$ python3 -q
>>> import numpy as np
>>> np.set_printoptions(precision=1, suppress=True, linewidth=200, floatmode="fixed")
>>> def rnd(a):
...     return np.round(a, 1) + 0
... 
>>> E = np.load("layer18.npy")
>>> E
array([[-1.5,  0.0,  0.3, -0.4,  0.1,  2.4],
       [-0.3, -0.6, -0.5, -0.3,  0.5,  0.4],
       [-0.5, -2.4, -0.3,  0.0, -2.4,  0.1],
       [-0.6, -0.9, -0.1, -0.1,  0.3, -0.3],
       [ 1.5, -3.9,  1.3, -1.6, -0.2,  1.5],
       [-0.2, -2.1,  0.0,  0.6,  1.1,  0.9],
       [-0.6,  3.3, -1.4,  1.1,  0.3, -0.7]])
>>> P = E @ np.linalg.solve(E.T @ E, E.T)
>>> rnd(np.diag(P))
array([1.0, 0.8, 1.0, 0.7, 0.8, 1.0, 0.7])
>>> np.trace(P)
np.float64(6.0)
>>> np.allclose(P @ P, P)
True
>>> rnd(P @ E[:, 0])
array([-1.5, -0.3, -0.5, -0.6,  1.5, -0.2, -0.6])
>>> M2 = E / np.sqrt((E ** 2).mean(axis=1, keepdims=True))
>>> rnd(np.linalg.norm(M2, axis=1))
array([2.4, 2.4, 2.4, 2.4, 2.4, 2.4, 2.4])
>>> np.linalg.matrix_rank(E - E.mean(axis=1, keepdims=True))
np.int64(5)
>>> M2 = np.c_[E[:, :5] @ np.array([[6, 0, 0, 5, 4],
...     [8, 5, 0, 6, 6],
...     [2, 3, 7, 7, 7],
...     [3, 9, 3, 1, 8],
...     [9, 8, 2, 8, 1]]), np.array([-1, -2, -1, -3, 0, 1, 0])]
>>> rnd(M2)
array([[ -8.7,  -1.9,   1.1,  -5.0,  -7.0,  -1.0],
       [ -4.0,  -3.2,  -3.4,  -4.9, -10.2,  -2.0],
       [-44.4, -32.1,  -6.9, -38.2, -20.9,  -1.0],
       [ -8.6,  -3.3,  -0.4,  -6.8,  -9.0,  -3.0],
       [-26.2, -31.6,   3.9, -10.0, -21.3,   0.0],
       [ -6.3,   3.7,   4.0,  -4.2,  -7.5,   1.0],
       [ 26.0,  24.6,  -5.9,  10.5,  16.7,   0.0]])
>>> rnd(np.linalg.lstsq(E, M2[:, 0])[0])
array([6.0, 8.0, 2.0, 3.0, 9.0, 0.0])
>>> np.linalg.matrix_rank(M2)
np.int64(6)
>>> rnd(np.linalg.norm(np.linalg.qr(E)[0].T @ M2, axis=0) ** 2 / ((M2 ** 2).sum(axis=0) + 1e-12))
array([1.0, 1.0, 1.0, 1.0, 1.0, 1.0])
>>> rnd(np.linalg.norm(M2 - E @ np.linalg.lstsq(E, M2)[0], axis=0))
array([0.0, 0.0, 0.0, 0.0, 0.0, 0.8])
>>> W1 = np.array([[1, 1, 1, 2, 1],
...     [2, 2, 2, 2, 0],
...     [2, 1, 1, 2, 1],
...     [2, 2, 1, 1, 0],
...     [2, 1, 0, 1, 2],
...     [0, 2, 1, 0, 2]])
>>> c = np.array([3, -6, 5, 3, -6])
>>> act = np.maximum(E @ W1 + c, 0)
>>> rnd(act)
array([[ 1.5,  0.0,  5.8,  0.3,  0.0],
       [ 0.9,  0.0,  3.1,  0.4,  0.0],
       [ 0.0,  0.0,  0.0,  0.0,  0.0],
       [ 0.8,  0.0,  2.1,  0.0,  0.0],
       [ 0.0,  0.0,  0.0,  0.0,  0.0],
       [ 2.0,  0.0,  2.1,  0.1,  0.0],
       [ 9.0,  0.0, 10.0,  7.0,  0.0]])
>>> rnd((act > 0).mean(axis=0))
array([0.7, 0.0, 0.7, 0.6, 0.0])
>>> basis = np.array([[0, 1, 1], [1, 0, 2], [0, 0, 0], [2, 0, 2], [1, 1, 0]])
>>> W1 @ basis
array([[ 6,  2,  7],
       [ 6,  2, 10],
       [ 6,  3,  8],
       [ 4,  2,  8],
       [ 5,  4,  6],
       [ 4,  2,  4]])
>>> (act @ basis).round(6).argmax(axis=1)
array([2, 2, 0, 1, 0, 2, 2])
>>> F = np.load("a.npy")
>>> F
array([[ 1, -1,  1],
       [ 1,  0,  0],
       [ 1,  1,  1],
       [ 1,  2,  4]])
>>> W1 = np.array([[1, -2, 2, 0, -3, -3], [-2, 3, -1, -3, -2, -1], [2, 1, -2, 1, -1, 0]])
>>> c = np.array([-2, -1, -1, 2, 0, -1])
>>> act = np.maximum(F @ W1 + c, 0)
>>> rnd((act > 0).mean(axis=0))
array([0.5, 0.5, 0.2, 0.5, 0.0, 0.0])
>>> basis = np.array([[0, 3, 0], [0, 3, 1], [1, 1, 2], [3, 1, 3], [1, 0, 3], [3, 1, 3]])
>>> act @ basis
array([[18, 15, 18],
       [ 7,  3,  8],
       [ 0,  3,  1],
       [ 0, 30,  7]])
>>> W1 @ basis
array([[-10,  -4, -16],
       [-15,  -2, -17],
       [  0,   8,  -3]])
>>> M = np.load("w.npy")
>>> M
array([[ 3,  4,  6,  6,  6,  6,  5,  6,  4],
       [ 0,  1,  3,  3,  3,  3,  2,  3,  1],
       [ 3,  4,  6,  6,  6,  6,  5,  6,  4],
       [ 0,  1,  3,  3,  3,  3,  2,  3,  1],
       [-3, -2,  0,  0,  0,  0, -1,  0, -2],
       [ 1,  2,  4,  4,  4,  4,  3,  4,  2],
       [ 1,  2,  4,  4,  4,  4,  3,  4,  2]])
>>> # rows 0 and 2 are equal
>>> np.allclose(M[:-1].T @ np.linalg.lstsq(M[:-1].T, M[-1])[0], M[-1])
True
>>> rnd(np.trace(np.linalg.pinv(M) @ M))
np.float64(2.0)
